$ ipython --no-banner

In [1]: import numpy as np

In [2]: np.set_printoptions(precision=1, suppress=True, linewidth=120)

In [3]: q, _ = np.linalg.qr(np.array([[-0.3, -0.2, 0.6, 1.3, 0.2],
   ...:     [-1.1, -0.7, 0.7, 1.8, -0.3],
   ...:     [-0.9, -1.0, -1.1, -1.8, 0.4],
   ...:     [-0.6, 1.6, -0.1, -0.1, -0.3],
   ...:     [1.1, 0.5, -1.1, -0.3, 0.5]]))

In [4]: ev = np.array([3, 1, 3, 3, 1])

In [5]: J = q @ np.diag(ev) @ q.T

In [6]: J.round(1) + 0
Out[6]: 
array([[ 1.5,  0.7, -0.4,  0. ,  0. ],
       [ 0.7,  2.6,  0.1,  0.3,  0. ],
       [-0.4,  0.1,  2.7,  0.6,  0. ],
       [ 0. ,  0.3,  0.6,  1.3, -0.1],
       [ 0. ,  0. ,  0. , -0.1,  3. ]])

In [7]: ev, evecs = np.linalg.eig(J)

In [8]: round(np.prod(ev), 1)
Out[8]: np.float64(27.0)

In [9]: np.sort(np.linalg.eigvals(J @ J))
Out[9]: array([1., 1., 9., 9., 9.])

In [10]: ev
Out[10]: array([1., 3., 1., 3., 3.])

In [11]: np.round(np.linalg.norm(J, 2), 1)
Out[11]: np.float64(3.0)

In [12]: round(float(np.linalg.norm(J[1] - J[4])), 1)
Out[12]: 4.0

In [13]: round(float(np.linalg.norm(J, "nuc")), 1)
Out[13]: 11.0

In [14]: np.linalg.norm(J, axis=0)
Out[14]: array([1.7, 2.7, 2.8, 1.5, 3. ])

In [15]: round(float(J[1] @ J[4]), 1)
Out[15]: 0.1

In [16]: data = np.loadtxt("out1.csv", delimiter=",")

In [17]: data
Out[17]: 
array([[ 12.6,   7.3,  11.9,   6.7],
       [ 16.4, -11.3,   2. ,   0.9],
       [ -3.7,  -9.4, -12.8, -11.6],
       [-16.5,   4.1,  10.4,   0.5],
       [ 16.5,  -4.8,  -7.7,   6.9],
       [ -7.8, -10.3, -13.4,   7.2],
       [ 10.1,  -7.3,   9.5, -12.4],
       [ 10.1, -12. ,  -0.9,  12.3],
       [ 16.6,   0.1, -10.5,  -3.8],
       [ -0.1,   5.8,  14.2, -12.8],
       [  5.4, -18.2,  -3.2,  -5.5],
       [-10.5,  -5.7,  13.3,  -9. ],
       [ 14.9,   5.3,   4.8,  11.2],
       [ -7.2,  16.2,  -6.6,   6.4],
       [ 10.7,  -6.9,   9.8, -11.9],
       [  2.3, -15.9,  -2.5, -11.6],
       [ 16.5,   5.7,  -7.8,  -5.9],
       [-15.7,  -4.3,   7.7,   8.7],
       [ -8.5,  -3.8,  -5.7, -16.8],
       [ 15.4,   9.1,   3.8,  -8.1]])

In [18]: q, evecs = np.linalg.qr(data[:, :2])[0], np.linalg.qr(data[:, 2:])[0]

In [19]: sv = np.linalg.svd(q.T @ evecs, compute_uv=False)

In [20]: round(np.linalg.norm(q @ q.T - evecs @ evecs.T, 2), 1)
Out[20]: np.float64(1.0)

In [21]: np.degrees(np.arccos(sv.clip(0, 1)))
Out[21]: array([72.2, 88. ])

In [22]: sv.round(1) + 0
Out[22]: array([0.3, 0. ])
